$ python -q
>>> import numpy as np
>>> from numpy import linalg as LA
>>> np.set_printoptions(suppress=True, linewidth=200)
>>> W2 = np.array([[3, 8, 3, -3, -5, -7],
...     [0, 3, -4, 5, -9, 3],
...     [0, -8, 8, 0, 6, 2],
...     [-1, -4, -3, -4, 6, -6],
...     [-4, 3, 8, -9, -7, 2],
...     [-2, 9, -2, -8, 5, 4]])
>>> rng = np.random.default_rng(503)
>>> mat = (rng.random((25, 6)) < 0.25) @ W2
>>> print(mat)
[[ -2  12  -6  -3  -4   7]
 [  0   0   0   0   0   0]
 [  0   3  -4   5  -9   3]
 [ -4   3   8  -9  -7   2]
 [  3   0  11  -3   1  -5]
 [ -2   9  -2  -8   5   4]
 [  3   8   3  -3  -5  -7]
 [  0   3  -4   5  -9   3]
 [ -2   9  -2  -8   5   4]
 [ -4   3   8  -9  -7   2]
 [  1  20  -3  -6  -9   0]
 [ -3   5  -5 -12  11  -2]
 [  3  11  -1   2 -14  -4]
 [  0   0   0   0   0   0]
 [ -1  -4  -3  -4   6  -6]
 [ -4   3   8  -9  -7   2]
 [ -2   9  -2  -8   5   4]
 [ -2   9  -2  -8   5   4]
 [ -6  12   6 -17  -2   6]
 [  0   0   0   0   0   0]
 [  1  17   1 -11   0  -3]
 [  0   0   0   0   0   0]
 [  0   0   0   0   0   0]
 [  1  17   1 -11   0  -3]
 [  0   0   0   0   0   0]]
>>> cen = (mat - mat.mean(axis=0)) / mat.std(axis=0)
>>> print(np.argwhere(np.abs(cen) > 2))
[[ 4  2]
 [ 6  5]
 [10  1]
 [11  4]
 [12  4]
 [18  0]
 [18  3]]
>>> c = LA.lstsq(np.delete(cen, 0, axis=1), cen[:, 0])[0]
>>> print(np.round(1 - np.var(cen[:, 0] - np.delete(cen, 0, axis=1) @ c), 1))
1.0
>>> f = np.array([3, 3, 2])
>>> print(np.polyval(f, mat[21]))
[2 2 2 2 2 2]
>>> print(np.convolve(mat[21], f))
[0 0 0 0 0 0 0 0]
>>> print(np.array([np.convolve(row, f, "same") for row in mat]))
[[ 30  14  -3 -33   3  13]
 [  0   0   0   0   0   0]
 [  9  -3   9 -20  -8  -9]
 [ -3  25   3 -32 -33  -8]
 [  9  39  24  16 -18 -13]
 [ 21  17 -12 -13  11  22]
 [ 33  39  16 -18 -42 -31]
 [  9  -3   9 -20  -8  -9]
 [ 21  17 -12 -13  11  22]
 [ -3  25   3 -32 -33  -8]
 [ 63  53  13 -51 -39 -18]
 [  6  -6 -41 -13   3  16]
 [ 42  36  25 -38 -50 -40]
 [  0   0   0   0   0   0]
 [-15 -23 -29   0  -8  -6]
 [ -3  25   3 -32 -33  -8]
 [ 21  17 -12 -13  11  22]
 [ 21  17 -12 -13  11  22]
 [ 18  42  -9 -45 -22  14]
 [  0   0   0   0   0   0]
 [ 54  56   4 -31 -31  -9]
 [  0   0   0   0   0   0]
 [  0   0   0   0   0   0]
 [ 54  56   4 -31 -31  -9]
 [  0   0   0   0   0   0]]
